>>> import numpy as np
>>> np.set_printoptions(suppress=True, linewidth=120)
>>> O, _ = np.linalg.qr(np.array([[-0.7, -0.8, 0.5], [-0.1, 0.7, 0.8], [-1.4, -0.2, -1.0]]))
>>> W0 = O[:, :3]
>>> W0.round(3)
array([[-0.446,  0.603, -0.661],
       [-0.064, -0.759, -0.648],
       [-0.893, -0.247,  0.377]])
>>> # keeps lengths
>>> x0 = np.array([2, 3, 2])
>>> np.round(np.einsum("ij,j->i", W0, x0), 3)
array([-0.408, -3.7  , -1.773])
>>> np.round((W0 * x0).sum(axis=1), 3)
array([-0.408, -3.7  , -1.773])
>>> np.round(W0 @ (2 * x0), 3)
array([-0.815, -7.401, -3.545])
>>> print(np.sign((W0 @ x0).round(6)))
[-1. -1. -1.]
>>> np.round(np.linalg.norm(W0, 2), 3)
np.float64(1.0)
>>> round(float(np.linalg.norm(W0) ** 2 / np.linalg.norm(W0, 2) ** 2), 3)
3.0
>>> round(float(np.linalg.norm(W0, 1)), 3), round(float(np.linalg.norm(W0, np.inf)), 3)
(1.687, 1.71)
>>> np.linalg.norm(W0, axis=1).argmax()
np.int64(0)
>>> A = -3 * np.eye(4) + np.ones((4, 4))
>>> A
array([[-2.,  1.,  1.,  1.],
       [ 1., -2.,  1.,  1.],
       [ 1.,  1., -2.,  1.],
       [ 1.,  1.,  1., -2.]])
>>> # equal to its transpose
>>> ev, evecs = np.linalg.eigh(A)
>>> x0 = np.array([1, 2, -2, 1])
>>> print(x0 @ A @ x0)
-26.0
>>> print(np.round(evecs * np.maximum(ev, 0) @ evecs.T, 3))
[[0.25 0.25 0.25 0.25]
 [0.25 0.25 0.25 0.25]
 [0.25 0.25 0.25 0.25]
 [0.25 0.25 0.25 0.25]]
>>> ev, evecs = np.linalg.eig(A)
>>> np.round(A @ evecs[:, 0] - ev[0] * evecs[:, 0], 3) + 0
array([0., 0., 0., 0.])
>>> W1 = np.array([[3, 4, 5, -1, -5, 0],
...     [-5, -3, -3, -5, -1, 2],
...     [2, -3, -2, -5, 1, -2],
...     [-3, -1, 1, 4, -3, 2]])
>>> c = np.array([3, 4, 3, 3, 5, 5])
>>> H = np.maximum(A @ W1 + c, 0)
>>> print((H > 0).mean(axis=0))
[0.5  0.75 0.75 0.5  0.5  1.  ]
>>> Z = np.array([[-8, 4], [-6, -2], [-7, -8], [9, -7], [-8, 9], [-3, 9]])
>>> H @ Z
array([[-117.,  171.],
       [-175., -132.],
       [ -70.,  -60.],
       [-154.,   83.]])
>>> (H @ Z).round(6).argmax(axis=1)
array([1, 1, 1, 1])
>>> print(A @ (-1.0) ** np.arange(4))
[-3.  3. -3.  3.]
>>> ev, evecs = np.linalg.eigh(A)
>>> np.round(evecs.T @ A @ evecs, 3) + 0
array([[-3.,  0.,  0.,  0.],
       [ 0., -3.,  0.,  0.],
       [ 0.,  0., -3.,  0.],
       [ 0.,  0.,  0.,  1.]])
>>> np.unique(ev.round(6) + 0, return_counts=True)[1]
array([3, 1])
>>> J = np.loadtxt("m.csv", delimiter=",")
>>> J
array([[2., 1., 0., 0., 0., 0.],
       [0., 2., 1., 0., 0., 0.],
       [0., 0., 2., 1., 0., 0.],
       [0., 0., 0., 2., 1., 0.],
       [0., 0., 0., 0., 2., 1.],
       [0., 0., 0., 0., 0., 2.]])
>>> # triangular
>>> [int(np.linalg.matrix_rank(np.linalg.matrix_power(J, p))) for p in range(1, 7)]
[6, 6, 6, 6, 6, 6]
>>> np.prod(np.diag(J)), round(np.linalg.det(J), 3)
(np.float64(64.0), np.float64(64.0))
>>> np.round(np.sort(np.linalg.eigvals(J)), 3)
array([2., 2., 2., 2., 2., 2.])
>>> M = np.loadtxt("x.csv", delimiter=",")
>>> M.round(3)
array([[ 15.867,  -4.341, -26.137,  38.729,   9.236],
       [ 14.223,  -4.773, -23.08 ,  31.155,   6.621],
       [ 14.149,  -4.786, -22.944,  30.837,   6.515],
       [ 10.588,  -4.759, -16.497,  17.778,   2.548],
       [  4.39 ,  -2.153,  -6.109,   4.911,   0.36 ],
       [  3.111,  -1.395,  -4.172,   3.459,   0.388],
       [  2.148,  -0.848,  -2.784,   2.481,   0.407],
       [ -2.796,  -1.997,   2.374,  -9.252,  -5.022],
       [ -3.719,  -5.729,   2.297, -19.266, -11.335],
       [ -4.5  , -21.958,  -0.714, -59.218, -36.866]])
>>> [round(float(x), 3) for x in np.linalg.svd(M, compute_uv=False)[:3]]
[104.065, 46.296, 2.352]
>>> print(np.linalg.matrix_rank(M, rtol=0.1))
2
>>> X = np.load("run19.npy")
>>> X
array([[ -4,   0,   0,   7,   0,   0],
       [-20,  -8, -12,  35,  14,  21],
       [-12, -12,  -8,  21,  21,  14],
       [ -7,   0,   0,  -1,   0,   0],
       [-35, -14, -21,  -5,  -2,  -3],
       [-21, -21, -14,  -3,  -3,  -2]])
>>> x0 = np.array([0, 2, 2, 2, 0, 1])
>>> y = X @ x0
>>> y
array([ 14,  51,  16,  -2, -83, -78])
>>> np.round(np.linalg.solve(X, -3 * y), 3) + 0
array([ 0., -6., -6., -6.,  0., -3.])
>>> np.round(np.linalg.solve(X, y + X[:, 0]), 3) + 0
array([1., 2., 2., 2., 0., 1.])
>>> X.reshape(-1, 2)
array([[ -4,   0],
       [  0,   7],
       [  0,   0],
       [-20,  -8],
       [-12,  35],
       [ 14,  21],
       [-12, -12],
       [ -8,  21],
       [ 21,  14],
       [ -7,   0],
       [  0,  -1],
       [  0,   0],
       [-35, -14],
       [-21,  -5],
       [ -2,  -3],
       [-21, -21],
       [-14,  -3],
       [ -3,  -2]])
>>> T = X.reshape(6, 2, -1)
>>> T[:, 0]
array([[ -4,   0,   0],
       [-20,  -8, -12],
       [-12, -12,  -8],
       [ -7,   0,   0],
       [-35, -14, -21],
       [-21, -21, -14]])
>>> T.sum(axis=1)
array([[  3,   0,   0],
       [ 15,   6,   9],
       [  9,   9,   6],
       [ -8,   0,   0],
       [-40, -16, -24],
       [-24, -24, -16]])
>>> T.shape
(6, 2, 3)
>>> np.einsum("ihd,ihd->ih", T, T)
array([[  16,   49],
       [ 608, 1862],
       [ 352, 1078],
       [  49,    1],
       [1862,   38],
       [1078,   22]])
>>> np.einsum("ihd,jhd->hij", T, T).shape
(2, 6, 6)
